$ python -q
>>> import numpy as np
>>> import numpy.linalg as la
>>> np.set_printoptions(precision=3, suppress=True, linewidth=160)
>>> X = np.array([[2, 0, 1, 0],
...     [0, 10, 1, 2],
...     [0, 0, 2, 0],
...     [1, 10, 1, 2],
...     [1, 5, 2, 1]])
>>> X
array([[ 2,  0,  1,  0],
       [ 0, 10,  1,  2],
       [ 0,  0,  2,  0],
       [ 1, 10,  1,  2],
       [ 1,  5,  2,  1]])
>>> # rows and columns are dependent
>>> left, sig, vt = la.svd(X)
>>> np.argmax(sig[:-1] / (sig[1:] + 1e-6)) + 1
np.int64(3)
>>> sig.round(3) + 0
array([15.466,  2.995,  1.684,  0.   ])
>>> A2 = left[:, :3] @ np.diag(sig[:3]) @ vt[:3]
>>> np.round(la.norm(X - A2, 2), 3), np.round(sig[3], 3)
(np.float64(0.0), np.float64(0.0))
>>> A2.round(3) + 0
array([[ 2.,  0.,  1.,  0.],
       [ 0., 10.,  1.,  2.],
       [ 0.,  0.,  2.,  0.],
       [ 1., 10.,  1.,  2.],
       [ 1.,  5.,  2.,  1.]])
>>> round(float(la.norm(X - A2) / la.norm(X)), 3)
0.0
>>> la.matrix_rank(X, rtol=0.05)
np.int64(3)
>>> r = la.matrix_rank(X)
>>> r
np.int64(3)
>>> ns = la.svd(X)[2][r:].T
>>> np.allclose(X @ ns, 0)
True
>>> [int(la.matrix_rank(np.delete(X, i, axis=0))) for i in range(5)]
[3, 3, 3, 3, 3]
>>> ang = np.radians(7)
>>> Rm = np.eye(4)
>>> Rm[2, 2] = Rm[0, 0] = np.cos(ang)
>>> Rm[2, 0], Rm[0, 2] = -np.sin(ang), np.sin(ang)
>>> Rm
array([[ 0.993,  0.   ,  0.122,  0.   ],
       [ 0.   ,  1.   ,  0.   ,  0.   ],
       [-0.122,  0.   ,  0.993,  0.   ],
       [ 0.   ,  0.   ,  0.   ,  1.   ]])
>>> A2 = X @ Rm.T
>>> A2
array([[ 2.107,  0.   ,  0.749,  0.   ],
       [ 0.122, 10.   ,  0.993,  2.   ],
       [ 0.244,  0.   ,  1.985,  0.   ],
       [ 1.114, 10.   ,  0.871,  2.   ],
       [ 1.236,  5.   ,  1.863,  1.   ]])
>>> np.round(la.det(Rm), 3), round(np.trace(Rm), 3)
(np.float64(1.0), np.float64(3.985))
>>> def softmax(z):
...     e = np.exp(z - z.max(axis=-1, keepdims=True))
...     return e / e.sum(axis=-1, keepdims=True)
... 
>>> np.round(softmax(10 * A2[2]), 3) + 0
array([0., 0., 1., 0.])
>>> att = A2 @ A2.T / np.sqrt(4)
>>> softmax(att)[2] @ A2
array([0.873, 3.982, 1.55 , 0.796])
>>> E = np.load("test17.npy")
>>> E
array([[0, 1, 0, 0, 0],
       [1, 0, 1, 0, 1],
       [0, 1, 0, 1, 0],
       [0, 0, 1, 0, 1],
       [0, 1, 0, 1, 0]])
>>> np.allclose(E[:-1].T @ la.lstsq(E[:-1].T, E[-1])[0], E[-1])
True
>>> round(np.trace(la.pinv(E) @ E), 3)
np.float64(4.0)
>>> np.round(E @ la.pinv(E) @ E, 3) + 0
array([[0., 1., 0., 0., 0.],
       [1., 0., 1., 0., 1.],
       [0., 1., 0., 1., 0.],
       [0., 0., 1., 0., 1.],
       [0., 1., 0., 1., 0.]])
>>> x0 = np.array([-1, 0, -3, -6, -3])
>>> a = np.maximum(E @ x0, 0)
>>> a
array([0, 0, 0, 0, 0])
>>> np.maximum(E @ (3 * x0), 0)
array([0, 0, 0, 0, 0])
>>> rng = np.random.default_rng(74260)
>>> idx = rng.permutation(5)
>>> idx
array([4, 2, 3, 0, 1])
>>> A2 = E[idx][:, idx]
>>> np.diag(A2)
array([0, 0, 0, 0, 0])
>>> round(la.det(A2), 3), np.round(la.det(E[idx]), 3)
(np.float64(0.0), np.float64(0.0))
>>> np.round(np.sort(np.abs(la.eigvals(A2))), 3) + 0
array([0.   , 0.662, 0.662, 2.136, 2.136])
>>> np.trace(A2)
np.int64(0)
>>> np.round(np.poly(E), 3) + 0
array([ 1.,  0., -5.,  0.,  2.,  0.])
>>> round(float(la.eigvals(E).sum().real), 3)
0.0
>>> np.kron(np.eye(2, dtype=int), E)
array([[0, 1, 0, 0, 0, 0, 0, 0, 0, 0],
       [1, 0, 1, 0, 1, 0, 0, 0, 0, 0],
       [0, 1, 0, 1, 0, 0, 0, 0, 0, 0],
       [0, 0, 1, 0, 1, 0, 0, 0, 0, 0],
       [0, 1, 0, 1, 0, 0, 0, 0, 0, 0],
       [0, 0, 0, 0, 0, 0, 1, 0, 0, 0],
       [0, 0, 0, 0, 0, 1, 0, 1, 0, 1],
       [0, 0, 0, 0, 0, 0, 1, 0, 1, 0],
       [0, 0, 0, 0, 0, 0, 0, 1, 0, 1],
       [0, 0, 0, 0, 0, 0, 1, 0, 1, 0]])
>>> round(la.det(E[::-1]), 3)
np.float64(0.0)
>>> F = np.loadtxt("sample6.csv", delimiter=",")
>>> F
array([[ 9.798, -1.088, -5.684],
       [-6.173, -0.605, -0.325],
       [ 1.154, -0.593, -0.727],
       [-2.694, -0.049,  2.723],
       [ 3.408,  0.374,  6.002],
       [-4.062, -0.27 ,  4.538],
       [10.54 ,  1.186, -0.805],
       [-6.328, -0.046,  5.393],
       [-2.11 ,  0.234, -5.646],
       [ 0.218,  0.512, -2.201],
       [-1.339, -0.025,  0.784],
       [ 1.277,  0.093,  5.337],
       [ 5.558, -3.468, -1.92 ],
       [-4.001,  0.082,  0.932],
       [-5.562, -0.524,  3.043],
       [-0.255,  0.475,  5.869],
       [-3.128, -1.271, -1.475],
       [ 3.025, -0.956,  5.783],
       [ 2.465, -0.075,  4.618],
       [-1.401,  1.35 , -0.202],
       [-5.305, -0.455,  2.133],
       [ 0.038,  2.267,  0.213],
       [ 0.08 ,  0.14 , -0.897],
       [ 3.144,  0.331, -0.91 ],
       [ 1.197,  2.151, -3.315],
       [-0.067, -0.029,  1.21 ],
       [-1.685,  1.913, -1.26 ],
       [-8.376, -0.738,  1.852]])
>>> idx = F[:, 1] > np.median(F[:, 1])
>>> r0 = F[idx].mean(axis=0) - F[~idx].mean(axis=0)
>>> np.argsort(-np.abs(r0).round(6), kind="stable")
array([0, 1, 2])
>>> r0
array([ 2.058,  1.518, -1.233])
>>> x0 = np.array([-5, 0, 1])
>>> rhs = F @ x0
>>> np.round(la.lstsq(F, rhs)[0], 3) + 0
array([-5.,  0.,  1.])
>>> rhs = rhs + 0.02 * rng.normal(size=28)
>>> rhs
array([-54.658,  30.554,  -6.49 ,  16.194, -11.041,  24.845, -53.517,  37.053,   4.898,  -3.26 ,   7.518,  -1.075, -29.686,  20.929,  30.851,   7.172,  14.184,
        -9.318,  -7.703,   6.814,  28.656,   0.014,  -1.272, -16.653,  -9.311,   1.525,   7.162,  43.703])
>>> b, *_ = la.lstsq(F, rhs)
>>> np.round(F.T @ (rhs - F @ b), 3) + 0
array([0., 0., 0.])
>>> b.round()
array([-5., -0.,  1.])
>>> [round(float(la.norm(la.solve(F.T @ F + lam * np.eye(3), F.T @ rhs))), 2) for lam in (0, 1, 10, 100)]
[5.1, 5.09, 5.01, 4.34]
>>> A = np.load("arr.npy")
>>> A
array([[ 2.3, -2. , -2. ],
       [ 0. ,  0.3,  2. ],
       [ 2. , -2. , -1.7]])
>>> la.matrix_power(A, 4)
array([[ -9.376,   9.384,  23.224],
       [-13.84 ,  13.848,   4.456],
       [ -9.384,   9.384,  23.232]])
>>> np.allclose(A, A.T)
False
>>> round(float(np.abs(la.eigvals(A)).max()), 3)
2.022
>>> G = A.T @ A
>>> la.matrix_rank(G)
np.int64(3)
>>> la.svd(A, compute_uv=False) ** 2
array([25.856,  2.389,  0.024])
>>> la.eigvalsh(G)[::-1]
array([25.856,  2.389,  0.024])
>>> np.allclose(G, G.T)
True
>>> (A @ A.T).shape
(3, 3)
>>> data = np.triu(rng.random((4, 4)) < 0.6, 1).astype(int)
>>> data = data + data.T
>>> data
array([[0, 0, 1, 0],
       [0, 0, 1, 1],
       [1, 1, 0, 0],
       [0, 1, 0, 0]])
>>> w, V = la.eigh(data)
>>> x0 = np.array([-1, 2, 5, -5])
>>> x0 @ data @ x0
np.int64(-10)
>>> np.round(V * np.maximum(w, 0) @ V.T, 3) + 0
array([[0.447, 0.224, 0.5  , 0.   ],
       [0.224, 0.671, 0.5  , 0.5  ],
       [0.5  , 0.5  , 0.671, 0.224],
       [0.   , 0.5  , 0.224, 0.447]])
>>> round(float(x0 @ data @ x0 / (x0 @ x0)), 3), round(float(w[0]), 3), round(float(w[-1]), 3)
(-0.182, -1.618, 1.618)
>>> np.abs(data).sum(axis=1).max(), round(float(np.abs(w).max()), 3)
(np.int64(2), 1.618)
>>> data @ data
array([[1, 1, 0, 0],
       [1, 2, 0, 0],
       [0, 0, 2, 1],
       [0, 0, 1, 1]])
>>> data.sum(axis=0)
array([1, 2, 2, 1])
>>> Lm = np.diag(data.sum(axis=1)) - data
>>> la.matrix_rank(Lm)
np.int64(3)
>>> np.round(la.eigvalsh(Lm), 3) + 0
array([0.   , 0.586, 2.   , 3.414])
>>> idx = rng.permutation(4)
>>> A2 = data[:, idx] * rng.choice([-1, 1], 4)
>>> A2
array([[ 0, -1,  0,  0],
       [ 1, -1,  0,  0],
       [ 0,  0, -1,  1],
       [ 0,  0, -1,  0]])
>>> left, _, vt = la.svd(data.T @ A2)
>>> idx
array([3, 2, 1, 0])
>>> np.round(la.lstsq(data, A2)[0], 3) + 0
array([[ 0.,  0.,  0.,  1.],
       [ 0.,  0., -1.,  0.],
       [ 0., -1.,  0.,  0.],
       [ 1.,  0.,  0.,  0.]])
>>> np.round(left @ vt, 3) + 0
array([[ 0.,  0.,  0.,  1.],
       [ 0.,  0., -1.,  0.],
       [ 0., -1.,  0.,  0.],
       [ 1.,  0.,  0.,  0.]])
>>> mat = np.loadtxt("data.csv", delimiter=",")
>>> mat
array([[  0.4,   0. ,   0.3,  -0.5],
       [ -1.1,   0.8,  -1. ,   0.7],
       [  2.7,   1.1,  -0.1,   0. ],
       [ -2.1,   0.8,  -0.8,  -0.8],
       [  0.5,  -0.8,   0.9,  -1.5],
       [  0.2,   0.4,   0.5,   0.1],
       [ -0.8,  -2.4,   0.9,  -0.1],
       [ -1.5,  -0.1,  -0.9,   0.5],
       [ -0.9,   0.2,   1. ,  -0.3],
       [  2.1,   1. ,   0.7,   1.4],
       [  1.1,  -1.2,  -0.8,  -0.1],
       [  0.1,  -0.9,   0.3,  -2.2],
       [ -0.5,  -0.5,   0.2,   0.4],
       [  1. ,   1.7,  -0.8,  -0.4],
       [  0.6,  -0.1,   0.3,  -0.6],
       [ -1.3,  -0.3,  -0.2,   0.4],
       [  2. ,   5. , -17. ,  11. ],
       [ -0.8,  -0.1,   0.3,  -0.2]])
>>> # row 16 dominates
>>> Xc = mat - mat.mean(axis=0)
>>> V = la.svd(Xc)[2][:1]
>>> A2 = Xc - Xc @ V.T @ V
>>> np.cov(Xc @ V.T, rowvar=False)
array(25.498)
>>> la.norm(A2, axis=1).round(6).argmax()
np.int64(2)
>>> hat = mat @ la.solve(mat.T @ mat, mat.T)
>>> np.round(la.eigvalsh(hat), 3) + 0
array([0., 0., 0., 0., 0., 0., 0., 0., 0., 0., 0., 0., 0., 0., 1., 1., 1., 1.])
>>> la.matrix_rank(np.eye(18) - hat)
np.int64(14)
>>> np.allclose(hat @ hat, hat)
True
>>> np.round(np.trace(hat), 3)
np.float64(4.0)
>>> Q, V = la.qr(mat[:, :3])[0], la.qr(mat[:, 3:])[0]
>>> sig = la.svd(Q.T @ V, compute_uv=False)
>>> round(float(la.norm(Q @ Q.T - V @ V.T, 2)), 3)
1.0
>>> (sig > 0.9).sum()
np.int64(1)
>>> W2 = np.array([[1, 1, 2], [1, 3, 0]])
>>> J = np.repeat(W2, 15 // 2, axis=0)
>>> J = J + 0.1 * rng.normal(size=J.shape)
>>> J
array([[ 1.049,  1.045,  1.972],
       [ 0.826,  1.068,  2.017],
       [ 0.893,  0.962,  1.935],
       [ 1.094,  0.886,  1.955],
       [ 0.954,  1.066,  2.04 ],
       [ 1.113,  1.078,  2.097],
       [ 0.948,  1.042,  2.007],
       [ 0.908,  2.842,  0.018],
       [ 0.913,  3.01 ,  0.05 ],
       [ 0.988,  3.058,  0.062],
       [ 1.286,  2.942,  0.011],
       [ 1.116,  3.   , -0.036],
       [ 0.871,  2.911,  0.082],
       [ 1.128,  2.963, -0.014]])
>>> r0, g = A[0], A[2]
>>> r0 @ g
np.float64(12.0)
>>> r0 @ r0
np.float64(13.29)
>>> pr = (r0 @ g) / (r0 @ r0) * r0
>>> np.outer(r0, g)
array([[ 4.6 , -4.6 , -3.91],
       [-4.  ,  4.  ,  3.4 ],
       [-4.  ,  4.  ,  3.4 ]])
>>> g - pr
array([-0.077, -0.194,  0.106])
>>> W0 = np.loadtxt("mat.csv", delimiter=",")
>>> W0
array([[0., 1., 2., 3., 1.],
       [0., 0., 2., 2., 2.],
       [1., 3., 1., 2., 3.],
       [1., 3., 1., 2., 2.],
       [2., 0., 2., 3., 2.]])
>>> np.allclose(W0 @ W0.T, W0.T @ W0)
False
>>> (W0 - W0.T) / 2
array([[ 0. ,  0.5,  0.5,  1. , -0.5],
       [-0.5,  0. , -0.5, -0.5,  1. ],
       [-0.5,  0.5,  0. ,  0.5,  0.5],
       [-1. ,  0.5, -0.5,  0. , -0.5],
       [ 0.5, -1. , -0.5,  0.5,  0. ]])
>>> la.matrix_power(W0, 2)
array([[ 7., 15.,  9., 15., 16.],
       [ 8., 12.,  8., 14., 14.],
       [ 9., 10., 17., 24., 20.],
       [ 7., 10., 15., 21., 18.],
       [ 9., 17., 13., 22., 18.]])
>>> round(np.abs(la.eigvals(W0)).max(), 3)
np.float64(8.421)
